>>> import numpy as np
>>> import numpy.linalg as la
>>> np.set_printoptions(suppress=True, linewidth=200)
>>> def rd(a):
...     return np.round(a, 1) + 0
... 
>>> arr = np.loadtxt("arr.csv", delimiter=",")
>>> arr
array([[ 0.3,  6.5, -4.8],
       [-1.8,  3.9, -3.8],
       [ 0.2,  1.5, -0.9],
       [-5. ,  3. , -4.4],
       [ 1.9,  9.2, -6.2],
       [-1.3,  3.5, -3.2],
       [ 0.5,  7. , -5.1],
       [-2.5,  7.1, -6.5],
       [-3. ,  4.5, -4.7],
       [ 0.4,  5.2, -3.8],
       [ 1.5,  8.1, -5.5],
       [-2.8,  5.5, -5.4],
       [-7.7,  1.7, -4.7],
       [-1.8,  6.3, -5.6],
       [-8.1, -0.2, -3.3],
       [-4.7, -2. , -0.4],
       [ 0.8,  2.7, -1.7],
       [ 4.2, 10.6, -6.3],
       [-7.6, -1.8, -1.9],
       [-3.1,  2. , -2.8],
       [ 4.5, 11.8, -7. ],
       [-0.9,  1.1, -1.1],
       [ 5. ,  9.7, -5.2]])
>>> Ac = arr - arr.mean(axis=1)
Traceback (most recent call last):
  File "<python-input-6>", line 1, in <module>
    Ac = arr - arr.mean(axis=1)
         ~~~~^~~~~~~~~~~~~~~~~~
ValueError: operands could not be broadcast together with shapes (23,3) (23,) 
>>> Ac = arr - arr.mean(axis=0)
>>> Uu, s, Vt = la.svd(Ac, full_matrices=False)
>>> rd(s)
array([24.5, 10. ,  0.1])
>>> rd(Vt[0] * np.sign(Vt[0, np.abs(Vt[0]).argmax()]))
array([ 0.6,  0.7, -0.3])
>>> la.matrix_rank(Ac)
np.int64(3)
>>> rd((s ** 2).sum() ** 2 / (s ** 4).sum())
np.float64(1.3)
>>> rd(np.abs(Vt[-1]))
array([0.3, 0.6, 0.7])
>>> rd(s ** 2 / (s ** 2).sum())
array([0.9, 0.1, 0. ])
>>> rd(Ac.mean(axis=0))
array([0., 0., 0.])
>>> np.abs(Vt[0]).argmax()
np.int64(1)
>>> np.searchsorted(np.cumsum(s ** 2) / (s ** 2).sum(), 0.9) + 1
np.int64(2)
>>> x = np.array([2, 3, 1])
>>> h1 = np.maximum(arr @ x, 0)
>>> rd(np.maximum(arr @ x, 0) - np.maximum(-arr @ x, 0))
array([ 15.3,   4.3,   4. ,  -5.4,  25.2,   4.7,  16.9,   9.8,   2.8,  12.6,  21.8,   5.5, -15. ,   9.7, -20.1, -15.8,   8. ,  33.9, -22.5,  -3. ,  37.4,   0.4,  33.9])
>>> rd(h1)
array([15.3,  4.3,  4. ,  0. , 25.2,  4.7, 16.9,  9.8,  2.8, 12.6, 21.8,  5.5,  0. ,  9.7,  0. ,  0. ,  8. , 33.9,  0. ,  0. , 37.4,  0.4, 33.9])
>>> Uu, s, Vt = la.svd(arr)
>>> rd(s)
array([35.3, 19.5,  0.2])
>>> A2 = Uu[:, :2] @ np.diag(s[:2]) @ Vt[:2]
>>> rd(la.norm(arr - A2, 2)), rd(s[2])
(np.float64(0.2), np.float64(0.2))
>>> la.matrix_rank(arr, rtol=0.05)
np.int64(2)
>>> G = np.cov(arr, rowvar=False)
>>> rd(G)
array([[13.6, 11.3, -2.8],
       [11.3, 14.5, -6.2],
       [-2.8, -6.2,  3.6]])
>>> np.argsort(-arr.std(axis=0).round(6), kind="stable")
array([1, 0, 2])
>>> G.shape
(3, 3)
>>> rd(arr.std(axis=0))
array([3.6, 3.7, 1.9])
>>> np.median(arr, axis=0)
array([-1.3,  4.5, -4.7])
>>> Ac = (arr - arr.mean(axis=0)) / arr.std(axis=0)
>>> np.argwhere(np.abs(Ac) > 2)
array([], shape=(0, 2), dtype=int64)
>>> coef = la.lstsq(np.delete(Ac, 1, axis=1), Ac[:, 1])[0]
>>> rd(1 - np.var(Ac[:, 1] - np.delete(Ac, 1, axis=1) @ coef))
np.float64(1.0)
>>> rd(coef)
array([ 0.6, -0.6])
>>> np.abs(coef).argmax()
np.int64(1)
>>> W0 = np.array([[-3, 3, -1, 1], [2, -3, -2, 0], [2, 1, -2, 1], [1, 2, 0, -1]])
>>> W0[1] = W0[3]
>>> W0
array([[-3,  3, -1,  1],
       [ 1,  2,  0, -1],
       [ 2,  1, -2,  1],
       [ 1,  2,  0, -1]])
>>> rank = la.matrix_rank(W0)
>>> rank
np.int64(3)
>>> N = la.svd(W0)[2][rank:].T
>>> N.shape
(4, 1)
>>> rd(W0 @ N)
array([[0.],
       [0.],
       [0.],
       [0.]])
>>> [int(la.matrix_rank(np.delete(W0, i, axis=0))) for i in range(4)]
[2, 3, 2, 3]
>>> Uu, s, Vt = la.svd(W0)
>>> vecs = Vt[:(s > 1e-8).sum()]
>>> rng = np.random.default_rng(7791)
>>> x = W0[0] + 2 * W0[2] + rng.integers(2) * np.eye(4)[2]
>>> x
array([ 1.,  5., -5.,  3.])
>>> rd(la.norm(x - vecs.T @ vecs @ x))
np.float64(0.0)
>>> rd(np.diag(vecs.T @ vecs))
array([1. , 1. , 0.5, 0.6])
>>> rd(vecs.T @ vecs)
array([[ 1. ,  0. , -0.2, -0.1],
       [ 0. ,  1. , -0.2, -0.1],
       [-0.2, -0.2,  0.5, -0.4],
       [-0.1, -0.1, -0.4,  0.6]])
>>> la.matrix_rank(np.vstack([W0, x]))
np.int64(3)
>>> np.allclose(vecs.T @ vecs @ x, x)
True
>>> idx = rng.permutation(4)
>>> idx
array([0, 2, 1, 3])
>>> A2 = W0[idx][:, idx]
>>> np.trace(A2)
np.int64(-4)
>>> np.allclose(A2, W0)
False
>>> rd(la.det(A2)), rd(la.det(W0[idx]))
(np.float64(0.0), np.float64(0.0))
>>> X = np.loadtxt("sample5.csv", delimiter=",")
>>> rd(X)
array([[-1.8, -4. , -2.2, -1.1],
       [ 3.9, -2. , -0.6,  2.4],
       [-2.4,  0.7, -1.5,  4.1],
       [-1.2, -2.1,  4.2,  1.2]])
>>> rd(np.einsum("ij,ji->", X, X))
np.float64(16.8)
>>> rd(la.det(X[::-1]))
np.float64(-625.0)
>>> rd(np.einsum("ii->", X))
np.float64(-4.1)
>>> x = np.array([0, 2, 1, 1])
>>> target = X @ x
>>> rd(target)
array([-11.3,  -2.4,   4. ,   1.2])
>>> rd(la.solve(X, X[:, 0]))
array([1., 0., 0., 0.])
>>> rd(la.solve(X.T, X[1]))
array([0., 1., 0., 0.])
>>> rd(la.solve(X, 3 * target))
array([0., 6., 3., 3.])
>>> rd(la.solve(X, target + X[:, 2]))
array([0., 2., 2., 1.])
>>> rd(np.trace(X))
np.float64(-4.1)
>>> rd(np.sort(np.abs(la.eigvals(X))))
array([5., 5., 5., 5.])
>>> rd(np.abs(la.eigvals(X)).max())
np.float64(5.0)
>>> rd(X @ X)
array([[ -5.7,  16.1,   4.9, -17.6],
       [-16. , -16.6,   3.8,  -8.9],
       [  5.7,  -1.7,  24.1,   3.3],
       [-17.4,   9.4,   2.7,  15. ]])
>>> np.allclose(X @ X.T, X.T @ X)
True
>>> rd(la.matrix_power(X, 4))
array([[ 109.2, -532.5,  102.3, -291. ],
       [ 533.3,  -73.5,  -73.5,  308.8],
       [  74.8,  109.5,  609.3,   42. ],
       [-297.8, -299.5,   58.9,  457. ]])
